$ ipython --no-banner

In [1]: import numpy as np

In [2]: import numpy.linalg as la

In [3]: np.set_printoptions(precision=3, suppress=True, linewidth=120)

In [4]: rd = lambda a: np.round(a, 3) + 0

In [5]: M = np.load("arr.npy")

In [6]: M
Out[6]: 
array([[ 3.402, -3.438, -1.592, -5.744],
       [ 3.175, -2.608, -0.445, -4.463],
       [-0.191,  2.057,  1.623,  1.152]])

In [7]: th = np.radians(36)

In [8]: r_ = np.eye(4)

In [9]: r_[3, 3] = r_[0, 0] = np.cos(th)

In [10]: r_[3, 0], r_[0, 3] = -np.sin(th), np.sin(th)

In [11]: rd(r_)
Out[11]: 
array([[ 0.809,  0.   ,  0.   ,  0.588],
       [ 0.   ,  1.   ,  0.   ,  0.   ],
       [ 0.   ,  0.   ,  1.   ,  0.   ],
       [-0.588,  0.   ,  0.   ,  0.809]])

In [12]: other = M @ r_.T

In [13]: rd(np.abs(other - M).max(axis=0))
Out[13]: array([4.026, 0.   , 0.   , 1.014])

In [14]: np.allclose(la.norm(M, axis=1), la.norm(other, axis=1))
Out[14]: True

In [15]: W1 = np.array([[1, -2, 2, 2], [-1, -1, -1, 1], [-3, -3, -3, 3], [-1, 1, -1, 3]])

In [16]: b = np.array([1, -2, -1, 0])

In [17]: hid = np.maximum(M @ W1 + b, 0)

In [18]: (hid > 0).astype(int)
Out[18]: 
array([[1, 0, 1, 0],
       [1, 0, 1, 0],
       [0, 0, 0, 1]])

In [19]: la.matrix_rank(hid)
Out[19]: np.int64(3)

In [20]: rd((hid > 0).mean(axis=0))
Out[20]: array([0.667, 0.   , 0.667, 0.333])

In [21]: W2 = np.array([[-3, -3], [3, 3], [-2, -3], [2, 3]])

In [22]: hid @ W2
Out[22]: 
array([[ -94.604, -114.366],
       [ -65.255,  -79.011],
       [  20.   ,   30.   ]])

In [23]: X = np.load("run14.npy")

In [24]: X
Out[24]: 
array([[ 2., -2.,  3.],
       [-3.,  0., -3.],
       [ 0.,  0.,  0.]])

In [25]: hat = np.triu(np.array([[2, 3, 3], [2, 1, -2], [0, -2, -3]]), 1) + np.eye(3)

In [26]: other = hat @ X @ la.inv(hat)

In [27]: la.matrix_rank(other)
Out[27]: np.int64(2)

In [28]: rd(la.det(other))
Out[28]: np.float64(0.0)

In [29]: other
Out[29]: 
array([[-7., 19., 53.],
       [-3.,  9., 24.],
       [ 0.,  0.,  0.]])

In [30]: th = np.radians(72)

In [31]: r_ = np.eye(3)

In [32]: r_[1, 1] = r_[2, 2] = np.cos(th)

In [33]: r_[1, 2], r_[2, 1] = -np.sin(th), np.sin(th)

In [34]: rd(r_)
Out[34]: 
array([[ 1.   ,  0.   ,  0.   ],
       [ 0.   ,  0.309, -0.951],
       [ 0.   ,  0.951,  0.309]])

In [35]: other = X @ r_.T

In [36]: np.allclose(X @ X.T, other @ other.T)
Out[36]: True

In [37]: rd(other)
Out[37]: 
array([[ 2.   , -3.471, -0.975],
       [-3.   ,  2.853, -0.927],
       [ 0.   ,  0.   ,  0.   ]])

In [38]: J = np.array([[0, 0, 0, 0], [0, 0, 1, 0], [0, 1, 0, 0], [0, 0, 0, 0]])

In [39]: rd(la.norm(J, 1)), rd(la.norm(J, np.inf))
Out[39]: (np.float64(1.0), np.float64(1.0))

In [40]: rd(la.norm(J, axis=1))
Out[40]: array([0., 1., 1., 0.])

In [41]: rd(la.norm(J, axis=0))
Out[41]: array([0., 1., 1., 0.])

In [42]: rd(la.norm(J[3], 1)), rd(la.norm(J[3], np.inf))
Out[42]: (np.float64(0.0), np.float64(0.0))

In [43]: rd(la.norm(J, 2))
Out[43]: np.float64(1.0)

In [44]: rd(np.trace(la.pinv(J) @ J))
Out[44]: np.float64(2.0)

In [45]: la.lstsq(J[:-1].T, J[-1])[2]
Out[45]: np.int32(2)

In [46]: np.abs(np.diag(la.qr(J)[1])) > 1e-9
Out[46]: array([False,  True,  True, False])

In [47]: np.unique(J.round(6), axis=0).shape
Out[47]: (3, 4)

In [48]: rd(J @ la.pinv(J) @ J)
Out[48]: 
array([[0., 0., 0., 0.],
       [0., 0., 1., 0.],
       [0., 1., 0., 0.],
       [0., 0., 0., 0.]])

In [49]: np.all(la.eigvalsh(J) > 0)
Out[49]: np.False_

In [50]: rd(la.eigvalsh(J).min())
Out[50]: np.float64(-1.0)

In [51]: E = np.load("out16.npy")

In [52]: E
Out[52]: 
array([[-2.,  0.,  0.,  0.],
       [ 0.,  6.,  9.,  3.],
       [ 0.,  0.,  6.,  2.],
       [ 0.,  6.,  7.,  1.]])

In [53]: hat = np.triu(np.array([[1, 3, 1, 3], [2, 3, 0, 1], [0, 0, 3, 2], [3, 0, 3, 0]]), 1) + np.eye(4)

In [54]: other = hat @ E @ la.inv(hat)

In [55]: la.matrix_rank(other)
Out[55]: np.int64(4)

In [56]: other
Out[56]: 
array([[  -2.,   42.,   56., -134.],
       [   0.,   12.,   16.,  -40.],
       [   0.,   12.,   20.,  -48.],
       [   0.,    6.,    7.,  -19.]])

In [57]: hat @ E - E @ hat
Out[57]: 
array([[  0.,  42.,  56.,  20.],
       [  0.,   6.,   7., -23.],
       [  0.,  12.,  14., -10.],
       [  0.,   0.,   0., -20.]])
